% ipython --no-banner

In [1]: import numpy as np

In [2]: import numpy.linalg as la

In [3]: np.set_printoptions(precision=1, suppress=True, linewidth=200)

In [4]: def tidy(a):
   ...:     return np.round(a, 1) + 0
   ...: 

In [5]: W0 = np.load("a.npy")

In [6]: W0
Out[6]: 
array([[-1.2, -5. , -4. ],
       [-1.6, -5. , -4. ],
       [ 0.5, -5. , -4. ],
       [-3.6, -5. , -4. ],
       [-1.1, -5. , -4. ],
       [-6.3, -5. , -4. ],
       [-4.8, -5. , -4. ],
       [-1.4, -5. , -4. ],
       [ 2.9, -5. , -4. ],
       [-4.8, -5. , -4. ],
       [-3.7, -5. , -4. ],
       [-2.7, -5. , -4. ],
       [-0.1, -5. , -4. ]])

In [7]: rk = la.matrix_rank(W0)

In [8]: rk
Out[8]: np.int64(2)

In [9]: N = la.svd(W0)[2][rk:].T

In [10]: [int(la.matrix_rank(np.delete(W0, i, axis=0))) for i in range(13)]
Out[10]: [2, 2, 2, 2, 2, 2, 2, 2, 2, 2, 2, 2, 2]

In [11]: N.shape
Out[11]: (3, 1)

In [12]: tidy(N @ N.T)
Out[12]: 
array([[ 0. ,  0. ,  0. ],
       [ 0. ,  0.4, -0.5],
       [ 0. , -0.5,  0.6]])

In [13]: la.matrix_rank(W0.T @ W0), la.matrix_rank(W0 @ W0.T)
Out[13]: (np.int64(2), np.int64(2))

In [14]: tidy(la.norm(W0, 2) / la.norm(W0))
Out[14]: np.float64(0.9)

In [15]: la.matrix_rank(W0, rtol=0.1)
Out[15]: np.int64(2)

In [16]: np.argsort(-la.norm(W0, axis=0).round(6), kind="stable")[:3]
Out[16]: array([1, 2, 0])

In [17]: x0 = np.array([-2, -2, 0])

In [18]: a = np.maximum(W0 @ x0, 0)

In [19]: tidy(np.maximum(W0 @ (3 * x0), 0))
Out[19]: array([37.2, 39.6, 27. , 51.6, 36.6, 67.8, 58.8, 38.4, 12.6, 58.8, 52.2, 46.2, 30.6])

In [20]: a
Out[20]: array([12.4, 13.2,  9. , 17.2, 12.2, 22.6, 19.6, 12.8,  4.2, 19.6, 17.4, 15.4, 10.2])

In [21]: np.flatnonzero(a > 1e-9)
Out[21]: array([ 0,  1,  2,  3,  4,  5,  6,  7,  8,  9, 10, 11, 12])

In [22]: W0 * (a > 1e-9)[:, None]
Out[22]: 
array([[-1.2, -5. , -4. ],
       [-1.6, -5. , -4. ],
       [ 0.5, -5. , -4. ],
       [-3.6, -5. , -4. ],
       [-1.1, -5. , -4. ],
       [-6.3, -5. , -4. ],
       [-4.8, -5. , -4. ],
       [-1.4, -5. , -4. ],
       [ 2.9, -5. , -4. ],
       [-4.8, -5. , -4. ],
       [-3.7, -5. , -4. ],
       [-2.7, -5. , -4. ],
       [-0.1, -5. , -4. ]])

In [23]: tidy(np.tanh(W0 @ x0))
Out[23]: array([1., 1., 1., 1., 1., 1., 1., 1., 1., 1., 1., 1., 1.])

In [24]: x0 = np.array([6, -4, -5])

In [25]: tidy(np.einsum("ij,j->i", W0, x0))
Out[25]: array([32.8, 30.4, 43. , 18.4, 33.4,  2.2, 11.2, 31.6, 57.4, 11.2, 17.8, 23.8, 39.4])

In [26]: tidy(W0 @ (2 * x0))
Out[26]: array([ 65.6,  60.8,  86. ,  36.8,  66.8,   4.4,  22.4,  63.2, 114.8,  22.4,  35.6,  47.6,  78.8])

In [27]: W0 @ np.eye(3)[1]
Out[27]: array([-5., -5., -5., -5., -5., -5., -5., -5., -5., -5., -5., -5., -5.])

In [28]: tidy(np.trace(la.pinv(W0) @ W0))
Out[28]: np.float64(2.0)

In [29]: np.unique(W0.round(6), axis=0).shape
Out[29]: (12, 3)

In [30]: F = np.array([[0.3, -0.3, 0.0],
    ...:     [-0.4, 0.5, 0.1],
    ...:     [-1.8, -0.1, -1.2],
    ...:     [-0.3, 0.4, -0.1],
    ...:     [-0.5, -1.2, 0.0],
    ...:     [-2.0, -0.5, 1.3],
    ...:     [-1.3, 0.0, 0.2],
    ...:     [0.9, -0.6, 1.9],
    ...:     [-1.2, 0.4, 1.0],
    ...:     [-0.8, -0.3, 0.8],
    ...:     [0.4, -2.3, 0.5],
    ...:     [0.1, 1.6, 1.1],
    ...:     [-0.1, -0.2, -2.0],
    ...:     [-1.2, 0.2, 0.0],
    ...:     [-1.7, 2.9, -0.6],
    ...:     [-0.3, 1.6, -0.9],
    ...:     [1.9, 0.7, 0.6],
    ...:     [-0.2, -0.3, 0.8]])

In [31]: F[15] *= 10

In [32]: F
Out[32]: 
array([[ 0.3, -0.3,  0. ],
       [-0.4,  0.5,  0.1],
       [-1.8, -0.1, -1.2],
       [-0.3,  0.4, -0.1],
       [-0.5, -1.2,  0. ],
       [-2. , -0.5,  1.3],
       [-1.3,  0. ,  0.2],
       [ 0.9, -0.6,  1.9],
       [-1.2,  0.4,  1. ],
       [-0.8, -0.3,  0.8],
       [ 0.4, -2.3,  0.5],
       [ 0.1,  1.6,  1.1],
       [-0.1, -0.2, -2. ],
       [-1.2,  0.2,  0. ],
       [-1.7,  2.9, -0.6],
       [-3. , 16. , -9. ],
       [ 1.9,  0.7,  0.6],
       [-0.2, -0.3,  0.8]])

In [33]: C = F[[17, 13]].astype(float)

In [34]: for _ in range(3):
    ...:     lab = la.norm(F[:, None] - C, axis=-1).argmin(axis=1)
    ...:     C = np.array([F[lab == j].mean(axis=0) for j in range(2)])
    ...: 

In [35]: lab
Out[35]: array([0, 0, 0, 0, 0, 0, 0, 0, 0, 0, 0, 0, 0, 0, 1, 1, 0, 0])

In [36]: np.abs(C[1] - C[0]).argmax()
Out[36]: np.int64(1)

In [37]: np.bincount(lab)
Out[37]: array([16,  2])

In [38]: Y = np.c_[F[:, :1] @ np.array([[1]]), np.array([4, -5, -5, -1, -5, -3, 1, 1, -4, -3, -1, -1, 3, 4, -4, -1, -2, 1])]

In [39]: Y
Out[39]: 
array([[ 0.3,  4. ],
       [-0.4, -5. ],
       [-1.8, -5. ],
       [-0.3, -1. ],
       [-0.5, -5. ],
       [-2. , -3. ],
       [-1.3,  1. ],
       [ 0.9,  1. ],
       [-1.2, -4. ],
       [-0.8, -3. ],
       [ 0.4, -1. ],
       [ 0.1, -1. ],
       [-0.1,  3. ],
       [-1.2,  4. ],
       [-1.7, -4. ],
       [-3. , -1. ],
       [ 1.9, -2. ],
       [-0.2,  1. ]])

In [40]: tidy(la.norm(la.qr(F)[0].T @ Y, axis=0) ** 2 / ((Y ** 2).sum(axis=0) + 1e-12))
Out[40]: array([1. , 0.2])

In [41]: la.matrix_rank(Y)
Out[41]: np.int64(2)

In [42]: tidy(la.norm(Y - F @ la.lstsq(F, Y)[0], axis=0))
Out[42]: array([ 0. , 11.7])

In [43]: Y = F / np.sqrt((F ** 2).mean(axis=1, keepdims=True))

In [44]: la.matrix_rank(F - F.mean(axis=1, keepdims=True))
Out[44]: np.int64(2)

In [45]: tidy(Y[3])
Out[45]: array([-1. ,  1.4, -0.3])

In [46]: la.matrix_rank(Y) == la.matrix_rank(F)
Out[46]: np.True_

In [47]: P = F @ la.solve(F.T @ F, F.T)

In [48]: tidy(np.trace(P))
Out[48]: np.float64(3.0)

In [49]: tidy(P @ F[:, 2])
Out[49]: array([ 0. ,  0.1, -1.2, -0.1,  0. ,  1.3,  0.2,  1.9,  1. ,  0.8,  0.5,  1.1, -2. ,  0. , -0.6, -9. ,  0.6,  0.8])

In [50]: tidy(np.diag(P))
Out[50]: array([0. , 0. , 0.2, 0. , 0.1, 0.3, 0.1, 0.2, 0.2, 0.1, 0. , 0.2, 0.2, 0.1, 0.2, 0.9, 0.2, 0. ])

In [51]: mat = np.loadtxt("arr.csv", delimiter=",")

In [52]: tidy(mat)
Out[52]: 
array([[0. , 0. , 0.1, 0.1],
       [0. , 0.1, 0.2, 0.2],
       [0.1, 0.2, 0.5, 0.5],
       [0.1, 0.2, 0.5, 0.5]])

In [53]: blk = np.stack([mat, 2 * mat, mat[::-1]])

In [54]: tidy(np.einsum("bij,cij->bc", blk, blk))
Out[54]: 
array([[1. , 2. , 0.5],
       [2. , 4. , 1. ],
       [0.5, 1. , 1. ]])

In [55]: tidy(la.det(blk))
Out[55]: array([0., 0., 0.])

In [56]: blk.shape
Out[56]: (3, 4, 4)

In [57]: (blk @ mat.T).shape
Out[57]: (3, 4, 4)

In [58]: vals, vecs = la.eigvalsh(mat)
ValueError: too many values to unpack (expected 2)


In [59]: vals, vecs = la.eigh(mat)

In [60]: (vals > 1e-8).sum(), (vals < -1e-8).sum()
Out[60]: (np.int64(1), np.int64(0))

In [61]: tidy(vecs @ np.diag(vals) @ vecs.T)
Out[61]: 
array([[0. , 0. , 0.1, 0.1],
       [0. , 0.1, 0.2, 0.2],
       [0.1, 0.2, 0.5, 0.5],
       [0.1, 0.2, 0.5, 0.5]])

In [62]: tidy(la.eigvalsh(mat @ mat))
Out[62]: array([0., 0., 0., 1.])

In [63]: np.unique(vals.round(6) + 0, return_counts=True)[1]
Out[63]: array([3, 1])

In [64]: f, r1 = mat[3], mat[1]

In [65]: tidy(f @ f)
Out[65]: np.float64(0.5)

In [66]: tidy(f @ r1)
Out[66]: np.float64(0.2)

In [67]: pr = (f @ r1) / (f @ f) * f

In [68]: (r1 - pr) @ f
Out[68]: np.float64(0.0)

In [69]: A = np.array([[0.4, -1.6, 1.1, 0.3],
    ...:     [1.2, -1.6, 0.4, -1.3],
    ...:     [0.9, 0.3, -0.1, -0.2],
    ...:     [-0.2, 0.6, -0.8, 0.1]])

In [70]: A
Out[70]: 
array([[ 0.4, -1.6,  1.1,  0.3],
       [ 1.2, -1.6,  0.4, -1.3],
       [ 0.9,  0.3, -0.1, -0.2],
       [-0.2,  0.6, -0.8,  0.1]])

In [71]: q, vecs = la.qr(A[:, :2])[0], la.qr(A[:, 2:])[0]

In [72]: sv = la.svd(q.T @ vecs, compute_uv=False)

In [73]: tidy(la.norm(q @ q.T - vecs @ vecs.T, 2))
Out[73]: np.float64(0.8)

In [74]: tidy(sv)
Out[74]: array([1. , 0.6])

In [75]: Y = A / la.norm(A, axis=1, keepdims=True)

In [76]: cov = Y @ Y.T

In [77]: tidy(cov[2])
Out[77]: array([-0.1,  0.3,  1. ,  0.1])

In [78]: np.argwhere(np.triu(np.abs(cov) > 0.95, 1))
Out[78]: array([], shape=(0, 2), dtype=int64)

In [79]: tidy(cov)
Out[79]: 
array([[ 1. ,  0.6, -0.1, -0.9],
       [ 0.6,  1. ,  0.3, -0.7],
       [-0.1,  0.3,  1. ,  0.1],
       [-0.9, -0.7,  0.1,  1. ]])

In [80]: q, r_ = la.qr(A)

In [81]: tidy(q @ r_)
Out[81]: 
array([[ 0.4, -1.6,  1.1,  0.3],
       [ 1.2, -1.6,  0.4, -1.3],
       [ 0.9,  0.3, -0.1, -0.2],
       [-0.2,  0.6, -0.8,  0.1]])

In [82]: tidy(q)
Out[82]: 
array([[-0.3,  0.7, -0.3,  0.6],
       [-0.8,  0.2,  0.5, -0.3],
       [-0.6, -0.7, -0.4,  0.3],
       [ 0.1, -0.2,  0.7,  0.7]])

In [83]: np.allclose(r_.T @ r_, A.T @ A)
Out[83]: True

In [84]: P = np.triu(np.array([[-2, 2, 0, 3], [1, 3, -3, 1], [-1, 1, 3, -1], [0, 2, 1, 2]]), 1) + np.eye(4)

In [85]: Y = P @ mat @ la.inv(P)

In [86]: np.trace(Y), np.trace(mat)
Out[86]: (np.float64(1.0), np.float64(1.0))

In [87]: tidy(la.det(Y))
Out[87]: np.float64(0.0)

In [88]: tidy(Y)
Out[88]: 
array([[ 0.3,  0.3,  2.6,  3.4],
       [-0.1, -0.1, -1. , -1.3],
       [ 0. ,  0. ,  0. ,  0. ],
       [ 0.1,  0.1,  0.6,  0.8]])

In [89]: la.matrix_rank(Y)
Out[89]: np.int64(1)

In [90]: tidy(P @ mat - mat @ P)
Out[90]: 
array([[ 0.2,  0.7,  1.8,  1.8],
       [-0.1, -0.4, -0.7, -0.9],
       [-0.1, -0.3,  0.1, -0.4],
       [ 0. , -0.1,  0.6,  0.1]])

In [91]: M = np.loadtxt("mat.csv", delimiter=",")

In [92]: M
Out[92]: 
array([[0., 1., 1., 1.],
       [1., 0., 1., 1.],
       [1., 1., 0., 1.],
       [1., 1., 1., 0.]])

In [93]: tidy(la.eigvalsh(M).min())
Out[93]: np.float64(-1.0)

In [94]: [round(float(la.det(M[:i, :i])), 2) + 0 for i in range(1, 5)]
Out[94]: [0.0, -1.0, 2.0, -3.0]
